% ipython --no-banner

In [1]: import numpy as np

In [2]: np.set_printoptions(precision=2, suppress=True, linewidth=140, sign=" ")

In [3]: arr = np.load("mat.npy")

In [4]: print(arr)
[[ 0.5  0.5  0.   0. ]
 [ 0.   1.   0.   0. ]
 [ 0.   0.   0.5  0.5]
 [ 0.2  0.2  0.2  0.4]]

In [5]: # rows sum to 1

In [6]: x0 = np.array([0, 1, 2, 2])

In [7]: target = arr @ x0

In [8]: coef, lr = np.zeros(4), 1 / np.linalg.norm(arr, 2) ** 2

In [9]: for i in range(6):
   ...:     coef -= lr * arr.T @ (arr @ coef - target)
   ...:     if i % 1 == 0: print(i, round(np.linalg.norm(arr @ coef - target), 2))
   ...: 
0 1.11
1 0.59
2 0.33
3 0.21
4 0.15
5 0.12

In [10]: print(round(float(np.linalg.cond(arr)), 2))
10.32

In [11]: print(coef)
[ 0.21  0.95  1.78  2.09]

In [12]: q, evecs = np.linalg.qr(arr[:, :2])[0], np.linalg.qr(arr[:, 2:])[0]

In [13]: sv = np.linalg.svd(q.T @ evecs, compute_uv=False)

In [14]: print(sv.round(2) + 0)
[ 0.37  0.  ]

In [15]: print((sv > 0.9).sum())
0

In [16]: print(np.round(np.linalg.norm(q @ q.T - evecs @ evecs.T, 2), 2))
1.0

In [17]: A = np.loadtxt("sample2.csv", delimiter=",")

In [18]: print(A)
[[ 1.  5.  5. -3.]
 [ 5.  1.  5.  5.]
 [ 5.  5.  1.  5.]
 [-3.  5.  5.  1.]]

In [19]: # equal to its transpose

In [20]: w, evecs = np.linalg.eigh(A)

In [21]: x0 = np.array([-3, -2, 2, -3])

In [22]: print(np.abs(A).sum(axis=1).max(), round(np.abs(w).max(), 2))
16.0 12.77

In [23]: print((np.sign(evecs[:, -1].round(6)) == np.sign(evecs[0, -1].round(6))).astype(int))
[ 1  1  1  1]

In [24]: print(x0 @ A @ x0)
-68.0

In [25]: print(np.round(x0 @ A @ x0 / (x0 @ x0), 2), round(float(w[0]), 2), round(w[-1], 2))
-2.62 -8.77 12.77

In [26]: x0 = np.array([0, 8, 0, -9])

In [27]: target = A @ x0

In [28]: print(target)
[ 67. -37.  -5.  31.]

In [29]: print(np.round(np.linalg.solve(A, 5 * target), 2) + 0)
[  0.  40.   0. -45.]

In [30]: print(np.round(np.linalg.solve(A.T, A[1]), 2) + 0)
[ 0.  1.  0.  0.]

In [31]: E = np.loadtxt("layer8.csv", delimiter=",")

In [32]: print(E)
[[ 0. -1.]
 [-8. -9.]]

In [33]: # row 1 is much longer than the rest

In [34]: left, sv, Vt = np.linalg.svd(E)

In [35]: print(sv)
[ 12.06   0.66]

In [36]: M2 = left[:, :1] @ np.diag(sv[:1]) @ Vt[:1]

In [37]: print(np.linalg.matrix_rank(M2))
1

In [38]: W0 = np.diag(5 * np.array([-1, 0, -3])) + np.array([[-1, -3, 0], [-2, 1, 2], [-2, -1, 2]])

In [39]: print(W0)
[[ -6  -3   0]
 [ -2   1   2]
 [ -2  -1 -13]]

In [40]: q = W0.astype(float).copy()

In [41]: for j in range(3):
    ...:     q[:, j] -= q[:, :j] @ (q[:, :j].T @ q[:, j])
    ...:     q[:, j] /= np.linalg.norm(q[:, j])
    ...: 

In [42]: print(np.round(q.T @ W0, 2) + 0)
[[  6.63   2.71   3.32]
 [  0.     1.91   3.15]
 [  0.     0.    12.33]]

In [43]: feats = np.load("case1.npy")

In [44]: print(feats)
[[-1.1  1.1 -1.2]
 [ 1.8  0.3  0.5]
 [-0.9 -0.4  1.3]
 [-1.   0.2 -1. ]
 [ 0.4  0.1 -0.7]
 [ 0.2 -2.6  0.8]
 [-0.4  0.5 -0.3]
 [ 0.8  1.6  0.4]
 [-0.9 -0.9  0.3]
 [ 0.  -0.2  0. ]
 [ 0.5 -0.4 -0.4]
 [ 0.  -1.  -0.9]
 [ 1.  -1.9  0.9]
 [ 1.1  0.  -0.3]
 [ 0.4 -0.7 -0.3]
 [-0.9  1.4  2.3]
 [-0.4 -1.2 -1.7]
 [-1.1  0.3  0. ]
 [-0.4 -3.  -1.2]
 [ 0.4 -0.1 -0.6]
 [16.  -4.   2. ]
 [ 0.2 -0.5 -1. ]
 [ 0.4 -0.5  0.5]
 [-0.6  1.9  1. ]
 [-0.5 -0.5  0.1]]

In [45]: # row 20 dominates

In [46]: d = np.linalg.norm(feats[:, None] - feats[None], axis=-1)

In [47]: print(np.unravel_index(d.round(6).argmax(), d.shape))
(np.int64(0), np.int64(20))

In [48]: print(d.mean(axis=1).argmax())
20

In [49]: print((d + 1e9 * np.eye(25)).round(6).argmin(axis=1))
[  3  13   8   0  19  12  17  23  24  24  14  21   5  10  10  23  11   6  16   4   1  11   9  15   9]

In [50]: print(d[:5, :5])
[[ 0.    3.46  2.92  0.93  1.87]
 [ 3.46  0.    2.9   3.18  1.85]
 [ 2.92  2.9   0.    2.38  2.44]
 [ 0.93  3.18  2.38  0.    1.44]
 [ 1.87  1.85  2.44  1.44  0.  ]]

In [51]: print(d[3].round(6).argsort(kind="stable")[:4])
[  3   0   6  17]

In [52]: print(np.linalg.matrix_rank(d ** 2))
5

In [53]: print(d.shape)
(25, 25)

In [54]: mat = np.load("data.npy")

In [55]: print(mat)
[[ 1 -1 -1  1  1 -1 -1  1]
 [ 1 -1  1 -1 -1  1 -1  1]
 [ 1 -1 -1  1 -1  1  1 -1]]

In [56]: left, sv, Vt = np.linalg.svd(mat, full_matrices=False)

In [57]: print(round(np.sqrt((sv ** 2).sum()), 2), np.round(np.linalg.norm(mat), 2))
4.9 4.9

In [58]: print(sv / sv[0])
[ 1.  1.  1.]

In [59]: print((sv > 1e-8).sum())
3

In [60]: print(np.allclose(left * sv @ Vt, mat))
True

In [61]: th = np.radians(45)

In [62]: Rm = np.eye(8)

In [63]: Rm[3, 3] = Rm[4, 4] = np.cos(th)

In [64]: Rm[3, 4], Rm[4, 3] = -np.sin(th), np.sin(th)

In [65]: print(Rm)
[[ 1.    0.    0.    0.    0.    0.    0.    0.  ]
 [ 0.    1.    0.    0.    0.    0.    0.    0.  ]
 [ 0.    0.    1.    0.    0.    0.    0.    0.  ]
 [ 0.    0.    0.    0.71 -0.71  0.    0.    0.  ]
 [ 0.    0.    0.    0.71  0.71  0.    0.    0.  ]
 [ 0.    0.    0.    0.    0.    1.    0.    0.  ]
 [ 0.    0.    0.    0.    0.    0.    1.    0.  ]
 [ 0.    0.    0.    0.    0.    0.    0.    1.  ]]

In [66]: M2 = mat @ Rm.T

In [67]: print(np.allclose(np.linalg.norm(mat, axis=1), np.linalg.norm(M2, axis=1)))
True

In [68]: print(np.abs(M2 - mat).max(axis=0))
[ 0.  0.  0.  1.  1.  0.  0.  0.]

In [69]: print(M2.round(2) + 0)
[[ 1.   -1.   -1.    0.    1.41 -1.   -1.    1.  ]
 [ 1.   -1.    1.    0.   -1.41  1.   -1.    1.  ]
 [ 1.   -1.   -1.    1.41  0.    1.    1.   -1.  ]]

In [70]: print(np.allclose(mat @ mat.T, M2 @ M2.T))
True

In [71]: M2 = np.array([[1, 0], [1, 4], [5, 1], [3, 0], [0, 0], [4, 4], [2, 5], [0, 0]])

In [72]: print(M2.T @ mat.T)
[[ -8   4   4]
 [-14  -4   4]]

In [73]: M2 = mat[0, 0] * mat[1:] - np.outer(mat[1:, 0], mat[0])

In [74]: print(M2)
[[ 0  0  2 -2 -2  2  0  0]
 [ 0  0  0  0 -2  2  2 -2]]

In [75]: print(np.flatnonzero(~M2.round(6).any(axis=1)))
[]

In [76]: print(mat[:, 0] / mat[0, 0])
[ 1.  1.  1.]

In [77]: r0, g = M2[0], M2[1]

In [78]: print(r0 @ r0)
16

In [79]: pr = (r0 @ g) / (r0 @ r0) * r0

In [80]: print(g - pr)
[ 0.  0. -1.  1. -1.  1.  2. -2.]

In [81]: m1 = np.loadtxt("m.csv", delimiter=",")

In [82]: print(m1)
[[  5.5    9.4   -0.45]
 [  3.43  -0.43  -0.18]
 [ -8.87   3.44   0.84]
 [ -4.31   6.49  -0.93]
 [ -3.1   16.58   0.35]
 [  0.99 -15.16   0.81]
 [  8.01   4.26   0.69]
 [  6.12 -10.77   1.16]
 [ -6.97  26.76   0.81]
 [  2.05 -14.12   0.34]
 [ -6.96  33.76  -0.08]
 [ -3.82 -15.68  -1.03]
 [  5.19 -16.39  -0.02]
 [ -7.55   6.2   -1.13]
 [  1.79 -26.21   1.3 ]
 [ -8.8  -17.17   2.11]
 [ -0.33  -2.22   1.5 ]
 [ -1.86  15.2    0.35]
 [ -7.04 -46.69  -0.95]
 [ -0.09  -6.97  -0.1 ]
 [  0.31   8.87  -0.24]
 [  2.79   7.71   0.03]
 [  0.53   2.3   -0.03]
 [  3.73  -4.23   0.84]]

In [83]: # column 1 is much longer than the rest

In [84]: print(round(np.linalg.norm(m1, "nuc"), 2))
112.38

In [85]: print(np.linalg.norm(m1, axis=1).argmax())
18

In [86]: print(round(float(m1[7] @ m1[22]), 2))
-21.56

In [87]: print(np.linalg.norm(m1, axis=0))
[ 24.64  83.65   4.21]

In [88]: print(round(np.linalg.norm(m1[7] - m1[22]), 2))
14.26

In [89]: print(np.round(np.linalg.norm(m1, 2), 2))
83.69

In [90]: J = np.load("arr.npy")

In [91]: print(J)
[[ 1  1 -1 -1  1  1 -1 -1]
 [ 1 -1  1 -1  1 -1  1 -1]
 [ 1 -1  1 -1 -1  1 -1  1]]

In [92]: th = np.radians(90)

In [93]: Rm = np.eye(8)

In [94]: Rm[0, 0] = Rm[6, 6] = np.cos(th)

In [95]: Rm[0, 6], Rm[6, 0] = -np.sin(th), np.sin(th)

In [96]: print(Rm.round(2) + 0)
[[ 0.  0.  0.  0.  0.  0. -1.  0.]
 [ 0.  1.  0.  0.  0.  0.  0.  0.]
 [ 0.  0.  1.  0.  0.  0.  0.  0.]
 [ 0.  0.  0.  1.  0.  0.  0.  0.]
 [ 0.  0.  0.  0.  1.  0.  0.  0.]
 [ 0.  0.  0.  0.  0.  1.  0.  0.]
 [ 1.  0.  0.  0.  0.  0.  0.  0.]
 [ 0.  0.  0.  0.  0.  0.  0.  1.]]

In [97]: M2 = J @ Rm.T

In [98]: print(np.linalg.svd(J, compute_uv=False), np.linalg.svd(M2, compute_uv=False))
[ 2.83  2.83  2.83] [ 2.83  2.83  2.83]

In [99]: print(round(float(np.linalg.det(Rm)), 2), np.trace(Rm))
1.0 6.0

In [100]: x0 = np.array([-1, 1, -2, 2, 1, 2, 1, 1])

In [101]: a = np.maximum(J @ x0, 0)

In [102]: print(np.maximum(J @ (3 * x0), 0))
[ 3  0  0]

In [103]: print(J.T @ a)
[ 1  1 -1 -1  1  1 -1 -1]

In [104]: print(J * (a > 1e-9)[:, None])
[[ 1  1 -1 -1  1  1 -1 -1]
 [ 0  0  0  0  0  0  0  0]
 [ 0  0  0  0  0  0  0  0]]

In [105]: print(np.tanh(J @ x0))
[ 0.76 -1.   -1.  ]

In [106]: print(np.flatnonzero(a > 1e-9))
[ 0]

In [107]: left, sv, Vt = np.linalg.svd(J, full_matrices=False)

In [108]: print(left.shape, sv.shape, Vt.shape)
(3, 3) (3,) (3, 8)

In [109]: print(np.round(Vt @ Vt.T, 2) + 0)
[[ 1.  0.  0.]
 [ 0.  1.  0.]
 [ 0.  0.  1.]]

In [110]: print(np.round(left.T @ left, 2) + 0)
[[ 1.  0.  0.]
 [ 0.  1.  0.]
 [ 0.  0.  1.]]

In [111]: W1 = np.array([[-1, -1, 2, 2, -3],
     ...:     [-1, -2, -2, 3, 0],
     ...:     [1, -3, -3, 1, 3],
     ...:     [-1, 3, 1, 0, -1],
     ...:     [-3, 2, 3, -2, 3],
     ...:     [0, 3, -2, -1, 3],
     ...:     [2, 3, -1, 0, 1],
     ...:     [0, 0, -2, 1, -3]])

In [112]: coef = np.array([3, 2, 5, 3, -3])

In [113]: act = np.maximum(J @ W1 + coef, 0)

In [114]: print(np.linalg.matrix_rank(act))
3

In [115]: print((act > 0).astype(int))
[[ 0  1  1  1  0]
 [ 1  0  1  1  1]
 [ 1  0  0  1  0]]

In [116]: W2 = np.array([[-4, -2], [-2, -2], [0, -1], [4, -2], [5, -5]])

In [117]: print(W1 @ W2)
[[ -1  13]
 [ 20   2]
 [ 21 -10]
 [ -7   0]
 [ 15 -12]
 [  5 -17]
 [ -9 -14]
 [-11  15]]
